$ python -q
>>> import numpy as np
>>> from numpy import linalg as LA
>>> np.set_printoptions(precision=3, suppress=True, linewidth=140)
>>> E = np.load("mat.npy")
>>> E
array([[0.5 , 0.25, 0.25, 0.  ],
       [0.  , 0.5 , 0.  , 0.5 ],
       [0.  , 0.  , 0.5 , 0.5 ],
       [0.  , 0.5 , 0.  , 0.5 ]])
>>> Uu, sv, VT = LA.svd(E)
>>> evecs = VT[:(sv > 1e-8).sum()]
>>> rng = np.random.default_rng(5005)
>>> vec = E[3] + -1 * E[2] + rng.integers(2) * np.eye(4)[3]
>>> print(vec)
[ 0.   0.5 -0.5  1. ]
>>> LA.matrix_rank(np.vstack([E, vec]))
np.int64(4)
>>> print(np.allclose(evecs.T @ evecs @ vec, vec))
False
>>> evecs.T @ evecs
array([[ 0.75,  0.25,  0.25, -0.25],
       [ 0.25,  0.75, -0.25,  0.25],
       [ 0.25, -0.25,  0.75,  0.25],
       [-0.25,  0.25,  0.25,  0.75]])
>>> np.diag(evecs.T @ evecs)
array([0.75, 0.75, 0.75, 0.75])
>>> lab = rng.permutation(4)
>>> print(lab)
[0 2 1 3]
>>> M2 = E[lab][:, lab]
>>> print(np.diag(M2))
[0.5 0.5 0.5 0.5]
>>> data = np.array([[-3, 2, 0, 1], [0, -1, -2, 0], [-2, -2, -1, 0]])
>>> data[-1] = data[0] + 3 * data[1]
>>> data
array([[-3,  2,  0,  1],
       [ 0, -1, -2,  0],
       [-3, -1, -6,  1]])
>>> M2 = np.array([[-1, -1], [0, -1], [-2, 0], [0, -1]])
>>> M2.T @ data.T
array([[ 3,  4, 15],
       [ 0,  1,  3]])
>>> LA.matrix_rank(data @ M2)
np.int64(2)
>>> np.vstack([data, M2.T]).shape
(5, 4)
>>> np.einsum("ij,ij->i", data, data)
array([14,  5, 47])
>>> M2 @ data
Traceback (most recent call last):
  File "<python-input-26>", line 1, in <module>
    M2 @ data
    ~~~^~~~~~
ValueError: matmul: Input operand 1 has a mismatch in its core dimension 0, with gufunc signature (n?,k),(k,m?)->(n?,m?) (size 3 is different from 2)
>>> M2 = data + rng.integers(-2, 3, (3, 2)) @ rng.integers(-2, 3, (2, 4))
>>> M2
array([[-2,  4,  3,  3],
       [ 0, -1, -2,  0],
       [-5, -5, -6, -3]])
>>> LA.matrix_rank(M2 - data, tol=1e-8)
np.int64(2)
>>> M2 - data
array([[ 1,  2,  3,  2],
       [ 0,  0,  0,  0],
       [-2, -4,  0, -4]])
>>> print(LA.svd(M2 - data, compute_uv=False))
[6.865 2.622 0.   ]
>>> C2 = data.T @ data
>>> C2
array([[18, -3, 18, -6],
       [-3,  6,  8,  1],
       [18,  8, 40, -6],
       [-6,  1, -6,  2]])
>>> np.round(LA.svd(data, compute_uv=False) ** 2, 3) + 0
array([52.053, 13.947,  0.   ])
>>> np.trace(C2), (data ** 2).sum()
(np.int64(66), np.int64(66))
>>> np.diag(C2)
array([18,  6, 40,  2])
>>> np.round(LA.eigvalsh(C2)[::-1], 3) + 0
array([52.053, 13.947,  0.   ,  0.   ])
>>> LA.matrix_rank(C2)
np.int64(2)
>>> def softmax(z):
...     e = np.exp(z - z.max(axis=-1, keepdims=True))
...     return e / e.sum(axis=-1, keepdims=True)
... 
>>> print(np.round(softmax(10 * data[1]), 3) + 0)
[0.5 0.  0.  0.5]
>>> softmax(data).sum(axis=1)
array([1., 1., 1.])
>>> print(softmax(data[1]))
[0.399 0.147 0.054 0.399]
>>> softmax(data[1] + -1)
array([0.399, 0.147, 0.054, 0.399])
>>> S = data @ data.T / np.sqrt(4)
>>> np.round(softmax(S), 3) + 0
array([[0.952, 0.   , 0.047],
       [0.001, 0.018, 0.981],
       [0.   , 0.   , 1.   ]])
>>> print(softmax(S)[1] @ data)
[-2.946 -0.998 -5.925  0.982]
>>> np.round(softmax(S + np.triu(np.full(S.shape, -np.inf), 1)), 3) + 0
array([[1.   , 0.   , 0.   ],
       [0.029, 0.971, 0.   ],
       [0.   , 0.   , 1.   ]])
>>> softmax(S).round(6).argmax(axis=1)
array([0, 2, 2])
>>> arr = np.load("m.npy")
>>> arr
array([[8, 0, 6, 2],
       [0, 8, 0, 6],
       [6, 0, 8, 0],
       [2, 6, 0, 8]])
>>> vec = np.ones(4)
>>> for _ in range(7):
...     vec = arr @ vec
...     vec /= LA.norm(vec)
...     print(round(vec @ arr @ vec, 3))
... 
15.08
15.083
15.083
15.083
15.083
15.083
15.083
>>> np.round(LA.eigvalsh(arr)[-1], 3)
np.float64(15.083)
